$ ipython --no-banner

In [1]: import numpy as np

In [2]: import numpy.linalg as la

In [3]: np.set_printoptions(suppress=True, linewidth=200)

In [4]: E = np.array([[5.0, 0.0, -4.0, 0.0, 0.0],
   ...:     [0.0, 5.0, 5.0, 0.0, 0.0],
   ...:     [-1.0, -4.0, 1.0, 0.0, 0.0],
   ...:     [0.0, 0.0, 0.0, 2.0, 0.0],
   ...:     [0.0, 0.0, 0.0, 3.0, 3.0]])

In [5]: vec = np.array([-4, 2, 5, 4, -2])

In [6]: y = E @ vec

In [7]: c, lr = np.zeros(5), 1 / la.norm(E, 2) ** 2

In [8]: for i in range(30):
   ...:     c -= lr * E.T @ (E @ c - y)
   ...:     if i % 10 == 0: print(i, round(la.norm(E @ c - y), 2))
   ...: 
0 10.23
10 4.06
20 3.09

In [9]: round(float(la.cond(E)), 2)
Out[9]: 6.13

In [10]: c.round(2)
Out[10]: array([-3.96,  1.97,  5.04,  2.87, -0.59])

In [11]: M = np.load("sample16.npy")

In [12]: M
Out[12]: 
array([[-3.,  0., -1.,  3.],
       [ 0., -3.,  1.,  3.],
       [ 4., -4.,  3.,  0.],
       [ 4., -4.,  3.,  0.]])

In [13]: other = M / la.norm(M, axis=1, keepdims=True)

In [14]: C2 = other @ other.T

In [15]: (np.abs(C2) > 0.9).astype(int)
Out[15]: 
array([[1, 0, 0, 0],
       [0, 1, 0, 0],
       [0, 0, 1, 1],
       [0, 0, 1, 1]])

In [16]: C2.round(2)
Out[16]: 
array([[ 1.  ,  0.42, -0.54, -0.54],
       [ 0.42,  1.  ,  0.54,  0.54],
       [-0.54,  0.54,  1.  ,  1.  ],
       [-0.54,  0.54,  1.  ,  1.  ]])

In [17]: C2[3].round(2)
Out[17]: array([-0.54,  0.54,  1.  ,  1.  ])

In [18]: rng = np.random.default_rng(15)

In [19]: z = rng.permutation(4)

In [20]: z
Out[20]: array([0, 2, 3, 1])

In [21]: other = M[z][:, z]

In [22]: np.round(np.sort(np.abs(la.eigvals(other))), 2) + 0
Out[22]: array([0., 1., 1., 3.])

In [23]: np.trace(other)
Out[23]: np.float64(-3.0)

In [24]: round(la.det(other), 2), np.round(la.det(M[z]), 2)
Out[24]: (np.float64(0.0), np.float64(0.0))

In [25]: rk = la.matrix_rank(M)

In [26]: rk
Out[26]: np.int64(3)

In [27]: ns = la.svd(M)[2][rk:].T

In [28]: [int(la.matrix_rank(M[:i])) for i in range(1, len(M) + 1)]
Out[28]: [1, 2, 3, 3]

In [29]: np.round(ns @ ns.T, 2) + 0
Out[29]: 
array([[0.33, 0.33, 0.  , 0.33],
       [0.33, 0.33, 0.  , 0.33],
       [0.  , 0.  , 0.  , 0.  ],
       [0.33, 0.33, 0.  , 0.33]])

In [30]: [int(la.matrix_rank(M[:, :j + 1])) for j in range(4)]
Out[30]: [1, 2, 3, 3]

In [31]: la.matrix_rank(M.T @ M), la.matrix_rank(M @ M.T)
Out[31]: (np.int64(3), np.int64(3))

In [32]: np.round(M @ ns, 2) + 0
Out[32]: 
array([[0.],
       [0.],
       [0.],
       [0.]])

In [33]: np.allclose(M @ ns, 0)
Out[33]: True

In [34]: other = np.array([[1, -2], [0, -1], [-1, -1], [-2, -1]])

In [35]: np.einsum("ik,kj->ij", M, other)
Out[35]: 
array([[-8.,  4.],
       [-7., -1.],
       [ 1., -7.],
       [ 1., -7.]])

In [36]: la.matrix_rank(np.vstack([M, other.T]))
Out[36]: np.int64(4)

In [37]: other.T @ M.T
Out[37]: 
array([[-8., -7.,  1.,  1.],
       [ 4., -1., -7., -7.]])

In [38]: np.einsum("ij,ij->i", M, M)
Out[38]: array([19., 19., 41., 41.])

In [39]: M @ other
Out[39]: 
array([[-8.,  4.],
       [-7., -1.],
       [ 1., -7.],
       [ 1., -7.]])

In [40]: np.vstack([M, other.T]).shape
Out[40]: (6, 4)

In [41]: K = np.loadtxt("w.csv", delimiter=",")

In [42]: K
Out[42]: 
array([[ 0.,  0.,  3.],
       [ 0.,  1., -2.],
       [ 0.,  0.,  3.]])

In [43]: # rows 0 and 2 are equal

In [44]: np.allclose(E, E.T)
Out[44]: False

In [45]: (E - E.T) / 2
Out[45]: 
array([[ 0. ,  0. , -1.5,  0. ,  0. ],
       [ 0. ,  0. ,  4.5,  0. ,  0. ],
       [ 1.5, -4.5,  0. ,  0. ,  0. ],
       [ 0. ,  0. ,  0. ,  0. , -1.5],
       [ 0. ,  0. ,  0. ,  1.5,  0. ]])

In [46]: (E + E.T) / 2
Out[46]: 
array([[ 5. ,  0. , -2.5,  0. ,  0. ],
       [ 0. ,  5. ,  0.5,  0. ,  0. ],
       [-2.5,  0.5,  1. ,  0. ,  0. ],
       [ 0. ,  0. ,  0. ,  2. ,  1.5],
       [ 0. ,  0. ,  0. ,  1.5,  3. ]])

In [47]: E @ E
Out[47]: 
array([[ 29.,  16., -24.,   0.,   0.],
       [ -5.,   5.,  30.,   0.,   0.],
       [ -6., -24., -15.,   0.,   0.],
       [  0.,   0.,   0.,   4.,   0.],
       [  0.,   0.,   0.,  15.,   9.]])

In [48]: np.round(la.matrix_power(E, 2), 2)
Out[48]: 
array([[ 29.,  16., -24.,   0.,   0.],
       [ -5.,   5.,  30.,   0.,   0.],
       [ -6., -24., -15.,   0.,   0.],
       [  0.,   0.,   0.,   4.,   0.],
       [  0.,   0.,   0.,  15.,   9.]])

In [49]: la.lstsq(K[:-1].T, K[-1])[2]
Out[49]: np.int32(2)

In [50]: np.unique(K.round(6), axis=0).shape
Out[50]: (2, 3)

In [51]: np.round(la.norm(K, 2) / la.norm(K), 2)
Out[51]: np.float64(0.98)

In [52]: np.argsort(-la.norm(K, axis=0).round(6), kind="stable")[:3]
Out[52]: array([2, 1, 0])

In [53]: F = np.loadtxt("test5.csv", delimiter=",")

In [54]: F
Out[54]: 
array([[ 3.,  0.,  8.,  8.],
       [ 3.,  3.,  3.,  5.],
       [ 0.,  0.,  3.,  2.],
       [ 0.,  1.,  0.,  0.],
       [ 0.,  0.,  1.,  0.],
       [ 3.,  6.,  0.,  2.],
       [ 0.,  0.,  0.,  0.],
       [ 0.,  0.,  0.,  0.],
       [ 4.,  2.,  7.,  8.],
       [12.,  9., 14., 17.],
       [ 0.,  0.,  0.,  0.],
       [ 3.,  6.,  0.,  2.],
       [ 1.,  0.,  5.,  5.],
       [ 6.,  6.,  5.,  8.],
       [ 5.,  7.,  1.,  5.],
       [ 0.,  0.,  0.,  0.],
       [ 0.,  0.,  2.,  2.]])

In [55]: # rows 6 and 7 are equal

In [56]: C2 = F.T @ F

In [57]: np.diag(C2)
Out[57]: array([258., 252., 383., 572.])

In [58]: (F @ F.T).shape
Out[58]: (17, 17)

In [59]: np.round(la.eigvalsh(C2)[::-1], 2)
Out[59]: array([1324.19,  135.09,    3.54,    2.18])

In [60]: C2
Out[60]: 
array([[258., 232., 269., 365.],
       [232., 252., 186., 291.],
       [269., 186., 383., 453.],
       [365., 291., 453., 572.]])

In [61]: la.matrix_rank(C2)
Out[61]: np.int64(4)

In [62]: vec = np.array([2, 5, 2])

In [63]: np.einsum("ij,j->i", K, vec)
Out[63]: array([6., 1., 6.])

In [64]: K @ np.ones(3)
Out[64]: array([ 3., -1.,  3.])

In [65]: la.norm(K @ vec) <= la.norm(K, 2) * la.norm(vec) + 1e-9
Out[65]: np.True_

In [66]: K @ (2 * vec)
Out[66]: array([12.,  2., 12.])

In [67]: (K * vec).sum(axis=1)
Out[67]: array([6., 1., 6.])

In [68]: K * vec
Out[68]: 
array([[ 0.,  0.,  6.],
       [ 0.,  5., -4.],
       [ 0.,  0.,  6.]])

In [69]: K @ vec
Out[69]: array([6., 1., 6.])

In [70]: K @ np.eye(3)[0]
Out[70]: array([0., 0., 0.])

In [71]: feats = np.load("x.npy")

In [72]: feats
Out[72]: 
array([[6., 2., 2., 0., 4.],
       [2., 3., 1., 0., 2.],
       [2., 1., 3., 0., 2.],
       [0., 0., 0., 2., 0.],
       [4., 2., 2., 0., 6.]])

In [73]: # 2 groups of indices that never mix

In [74]: ev, evecs = la.eigh(feats)

In [75]: vec = np.array([2, 6, 9, -1, -1])

In [76]: vec @ feats @ vec
Out[76]: np.float64(535.0)

In [77]: (np.sign(evecs[:, -1].round(6)) == np.sign(evecs[0, -1].round(6))).astype(int)
Out[77]: array([1, 1, 1, 0, 1])

In [78]: np.round(evecs * np.maximum(ev, 0) @ evecs.T, 2)
Out[78]: 
array([[6., 2., 2., 0., 4.],
       [2., 3., 1., 0., 2.],
       [2., 1., 3., 0., 2.],
       [0., 0., 0., 2., 0.],
       [4., 2., 2., 0., 6.]])
